In [1]: import numpy as np

In [2]: import numpy.linalg as la

In [3]: np.set_printoptions(precision=2, suppress=True, linewidth=160)

In [4]: def rd(a):
   ...:     return np.round(a, 2) + 0
   ...: 

In [5]: mat = np.loadtxt("dump.csv", delimiter=",")

In [6]: mat
Out[6]: 
array([[-0.87, -1.37,  4.76],
       [-1.59,  2.3 ,  4.28],
       [-1.29,  1.39,  3.69],
       [-2.05, -0.08,  8.4 ],
       [-1.64, -1.05,  7.79],
       [-0.8 ,  1.93,  1.19],
       [-0.76,  0.27,  3.  ],
       [-1.28,  1.31,  3.65],
       [-1.15,  1.2 ,  3.57],
       [-2.44,  0.92,  9.06],
       [-1.2 , -0.38,  5.36],
       [-1.57,  2.28,  4.23],
       [-1.29, -0.47,  5.34],
       [-1.19,  2.97,  1.73],
       [-1.66,  0.58,  6.  ],
       [-0.35,  0.97,  0.61],
       [-2.49,  0.94,  9.03],
       [-1.56, -1.15,  7.82],
       [-1.24,  1.42,  3.64],
       [-0.39, -0.74,  2.39],
       [-0.05,  0.02,  0.03],
       [-1.15, -2.18,  7.2 ],
       [-0.38, -0.68,  2.44],
       [-1.63,  2.28,  4.12],
       [-1.6 ,  2.38,  4.18],
       [-0.83, -1.49,  4.74],
       [-1.69,  0.7 ,  5.96]])

In [7]: # column 2 dominates

In [8]: G = np.cov(mat, rowvar=False)

In [9]: rd(la.eigvalsh(G)[::-1])
Out[9]: array([6.62, 1.78, 0.  ])

In [10]: rd(np.polyfit(mat[:, 0], mat[:, 1], 1))
Out[10]: array([-0.59, -0.22])

In [11]: np.argsort(-mat.std(axis=0).round(6), kind="stable")
Out[11]: array([2, 1, 0])

In [12]: m1 = np.loadtxt("run4.csv", delimiter=",")

In [13]: m1
Out[13]: 
array([[0., 1., 0., 1., 0., 1.],
       [2., 2., 2., 2., 2., 2.],
       [0., 1., 0., 1., 0., 1.],
       [0., 1., 0., 1., 0., 1.],
       [2., 2., 2., 2., 2., 2.],
       [0., 1., 0., 1., 0., 1.]])

In [14]: t = np.radians(72)

In [15]: r_ = np.eye(6)

In [16]: r_[1, 1] = r_[2, 2] = np.cos(t)

In [17]: r_[1, 2], r_[2, 1] = -np.sin(t), np.sin(t)

In [18]: rd(r_)
Out[18]: 
array([[ 1.  ,  0.  ,  0.  ,  0.  ,  0.  ,  0.  ],
       [ 0.  ,  0.31, -0.95,  0.  ,  0.  ,  0.  ],
       [ 0.  ,  0.95,  0.31,  0.  ,  0.  ,  0.  ],
       [ 0.  ,  0.  ,  0.  ,  1.  ,  0.  ,  0.  ],
       [ 0.  ,  0.  ,  0.  ,  0.  ,  1.  ,  0.  ],
       [ 0.  ,  0.  ,  0.  ,  0.  ,  0.  ,  1.  ]])

In [19]: other = m1 @ r_.T

In [20]: rd(other)
Out[20]: 
array([[ 0.  ,  0.31,  0.95,  1.  ,  0.  ,  1.  ],
       [ 2.  , -1.28,  2.52,  2.  ,  2.  ,  2.  ],
       [ 0.  ,  0.31,  0.95,  1.  ,  0.  ,  1.  ],
       [ 0.  ,  0.31,  0.95,  1.  ,  0.  ,  1.  ],
       [ 2.  , -1.28,  2.52,  2.  ,  2.  ,  2.  ],
       [ 0.  ,  0.31,  0.95,  1.  ,  0.  ,  1.  ]])

In [21]: rd(la.svd(m1, compute_uv=False)), rd(la.svd(other, compute_uv=False))
Out[21]: 
(array([7.4 , 2.29, 0.  , 0.  , 0.  , 0.  ]),
 array([7.4 , 2.29, 0.  , 0.  , 0.  , 0.  ]))

In [22]: np.allclose(la.norm(m1, axis=1), la.norm(other, axis=1))
Out[22]: True

In [23]: rd(la.det(r_)), rd(np.trace(r_))
Out[23]: (np.float64(1.0), np.float64(4.62))

In [24]: np.allclose(m1 @ m1.T, other @ other.T)
Out[24]: True

In [25]: U, sv, Vh = la.svd(m1)

In [26]: vecs = Vh[:(sv > 1e-8).sum()]

In [27]: rng = np.random.default_rng(29385)

In [28]: x = m1[5] + 5 * m1[0] + rng.integers(2) * np.eye(6)[3]

In [29]: x
Out[29]: array([0., 6., 0., 7., 0., 6.])

In [30]: rd(np.diag(vecs.T @ vecs))
Out[30]: array([0.33, 0.33, 0.33, 0.33, 0.33, 0.33])

In [31]: np.allclose(vecs.T @ vecs @ x, x)
Out[31]: False

In [32]: rd(np.abs(la.eigvals(m1)).max())
Out[32]: np.float64(6.0)

In [33]: np.allclose(m1, m1.T)
Out[33]: False

In [34]: (m1 + m1.T) / 2
Out[34]: 
array([[0. , 1.5, 0. , 0.5, 1. , 0.5],
       [1.5, 2. , 1.5, 1.5, 2. , 1.5],
       [0. , 1.5, 0. , 0.5, 1. , 0.5],
       [0.5, 1.5, 0.5, 1. , 1. , 1. ],
       [1. , 2. , 1. , 1. , 2. , 1. ],
       [0.5, 1.5, 0.5, 1. , 1. , 1. ]])

In [35]: arr = np.array([[-1, 0, 1, 1],
    ...:     [-2, 2, 0, -1],
    ...:     [-1, 4, -2, -3],
    ...:     [-3, 2, -2, -1],
    ...:     [-1, 2, -1, -1],
    ...:     [-3, 2, -1, 1],
    ...:     [-1, 1, -3, 3],
    ...:     [1, -1, -5, 1],
    ...:     [0, -2, -7, 1],
    ...:     [-2, -2, -5, 3],
    ...:     [-4, -2, -5, 4],
    ...:     [-3, -3, -5, 5]])

In [36]: d = la.norm(mat[:, None] - mat[None], axis=-1)

In [37]: np.flatnonzero(d[26] < d.mean() / 2)
Out[37]: array([10, 12, 14, 26])

In [38]: la.matrix_rank(d ** 2)
Out[38]: np.int64(5)

In [39]: d.mean(axis=1).argmax()
Out[39]: np.int64(20)

In [40]: d.shape
Out[40]: (27, 27)

In [41]: J = -3 * np.eye(3) + np.eye(3, k=1)

In [42]: J
Out[42]: 
array([[-3.,  1.,  0.],
       [ 0., -3.,  1.],
       [ 0.,  0., -3.]])

In [43]: rd(np.sort(np.abs(la.eigvals(J))))
Out[43]: array([3., 3., 3.])

In [44]: np.trace(J)
Out[44]: np.float64(-9.0)

In [45]: J @ J
Out[45]: 
array([[ 9., -6.,  1.],
       [ 0.,  9., -6.],
       [ 0.,  0.,  9.]])

In [46]: np.allclose(J, J.T)
Out[46]: False

In [47]: z = rng.permutation(3)

In [48]: z
Out[48]: array([1, 0, 2])

In [49]: other = J[z][:, z]

In [50]: np.diag(other)
Out[50]: array([-3., -3., -3.])

In [51]: rd(la.det(other)), rd(la.det(J[z]))
Out[51]: (np.float64(-27.0), np.float64(27.0))

In [52]: x = np.array([3, 0, 0])

In [53]: target = J @ x

In [54]: target
Out[54]: array([-9.,  0.,  0.])

In [55]: rd(la.solve(J, 4 * target))
Out[55]: array([12.,  0.,  0.])

In [56]: [int(la.matrix_rank(la.matrix_power(J, p))) for p in range(1, 4)]
Out[56]: [3, 3, 3]

In [57]: rd(np.sort(la.eigvals(J)))
Out[57]: array([-3., -3., -3.])

In [58]: np.prod(np.diag(J)), rd(la.det(J))
Out[58]: (np.float64(-27.0), np.float64(-27.0))

In [59]: feats, _ = la.qr(np.array([[-1.1, -0.2, -1.3, 0.3, -0.3, -1.1],
    ...:     [-1.9, 0.5, -0.1, -1.0, -1.7, 1.0],
    ...:     [0.3, -0.2, -0.6, 1.7, -0.1, 1.7],
    ...:     [-0.6, -0.1, 0.0, -0.8, 1.1, 0.1],
    ...:     [1.0, -1.0, -0.6, -1.1, 2.1, -1.4],
    ...:     [-1.0, 0.0, -1.0, 2.5, 0.5, 1.0]]))

In [60]: rd(feats)
Out[60]: 
array([[-0.41,  0.48, -0.35,  0.55,  0.38, -0.2 ],
       [-0.7 , -0.05,  0.32,  0.18, -0.58,  0.15],
       [ 0.11,  0.13, -0.5 , -0.14, -0.61, -0.57],
       [-0.22,  0.25,  0.53, -0.43,  0.24, -0.61],
       [ 0.37,  0.79,  0.28,  0.05, -0.27,  0.29],
       [-0.37,  0.25, -0.41, -0.68,  0.1 ,  0.41]])

In [61]: x = np.array([0, 2, 3, 0, 1, 3])

In [62]: target = feats @ x

In [63]: rd(target)
Out[63]: array([-0.31,  0.74, -3.56,  0.51,  3.02,  0.58])

In [64]: rd(la.solve(feats.T, feats[4]))
Out[64]: array([0., 0., 0., 0., 1., 0.])
